$ python -q
>>> import numpy as np
>>> np.set_printoptions(precision=1, suppress=True, linewidth=120)
>>> def tidy(a):
...     return np.round(a, 1) + 0
... 
>>> J = np.loadtxt("test9.csv", delimiter=",")
>>> tidy(J)
array([[ 0.1,  0.2, -0.3,  0. , -0.1],
       [ 0.2,  0.2, -0.4,  0. ,  0. ],
       [-0.3, -0.4,  0.6, -0.1,  0. ],
       [ 0. ,  0. , -0.1,  0.4,  0.5],
       [-0.1,  0. ,  0. ,  0.5,  0.6]])
>>> vals, V = np.linalg.eigh(J)
>>> tidy(np.linalg.svd(J, compute_uv=False))
array([1., 1., 0., 0., 0.])
>>> Uu, sv, Vh = np.linalg.svd(J)
>>> V = Vh[:(sv > 1e-8).sum()]
>>> rng = np.random.default_rng(30)
>>> x = J[4] + 2 * J[0] + rng.integers(2) * np.eye(5)[0]
>>> tidy(x)
array([ 0.2,  0.3, -0.6,  0.4,  0.4])
>>> print(np.linalg.matrix_rank(np.vstack([J, x])))
2
>>> print(tidy(np.linalg.norm(x - V.T @ V @ x)))
0.0
>>> vals, V = np.linalg.eigh(J)
>>> x = np.array([5, 0, 4, 0, 2])
>>> tidy(np.abs(J).sum(axis=1).max()), tidy(np.abs(vals).max())
(np.float64(1.4), np.float64(1.0))
>>> tidy(V * np.maximum(vals, 0) @ V.T)
array([[ 0.1,  0.2, -0.3,  0. , -0.1],
       [ 0.2,  0.2, -0.4,  0. ,  0. ],
       [-0.3, -0.4,  0.6, -0.1,  0. ],
       [ 0. ,  0. , -0.1,  0.4,  0.5],
       [-0.1,  0. ,  0. ,  0.5,  0.6]])
>>> tidy(x @ J @ x / (x @ x)), tidy(vals[0]), tidy(vals[-1])
(np.float64(0.1), np.float64(0.0), np.float64(1.0))
>>> tidy(V * np.abs(vals) @ V.T)
array([[ 0.1,  0.2, -0.3,  0. , -0.1],
       [ 0.2,  0.2, -0.4,  0. ,  0. ],
       [-0.3, -0.4,  0.6, -0.1,  0. ],
       [ 0. ,  0. , -0.1,  0.4,  0.5],
       [-0.1,  0. ,  0. ,  0.5,  0.6]])
>>> tidy(x @ J @ x)
np.float64(3.1)
>>> X = np.array([[5.5, 4.8, -6.9],
...     [-8.4, -3.2, -4.3],
...     [0.7, -9.5, 3.1],
...     [4.7, 6.8, 5.7],
...     [-1.6, 1.2, -9.8],
...     [-1.8, 3.4, -9.2],
...     [-2.1, 9.6, -1.9],
...     [-6.2, 7.9, 0.1],
...     [1.9, -2.6, 9.5],
...     [2.0, -9.0, 3.8],
...     [-4.5, 7.9, 4.2],
...     [-5.7, -7.7, 3.0]])
>>> B = np.c_[X[:, :2] @ np.array([[-1, 3], [0, 1]]), np.array([-1, -3, 1, 1, 1, 3, 2, -3, 2, 3, 2, 3])]
>>> print(tidy(B))
[[ -5.5  21.3  -1. ]
 [  8.4 -28.4  -3. ]
 [ -0.7  -7.4   1. ]
 [ -4.7  20.9   1. ]
 [  1.6  -3.6   1. ]
 [  1.8  -2.    3. ]
 [  2.1   3.3   2. ]
 [  6.2 -10.7  -3. ]
 [ -1.9   3.1   2. ]
 [ -2.   -3.    3. ]
 [  4.5  -5.6   2. ]
 [  5.7 -24.8   3. ]]
>>> np.linalg.matrix_rank(np.c_[X, B])
np.int64(4)
>>> tidy(np.linalg.lstsq(X, B[:, 0])[0])
array([-1.,  0.,  0.])
>>> tidy(np.linalg.norm(B - X @ np.linalg.lstsq(X, B)[0], axis=0))
array([0. , 0. , 7.5])
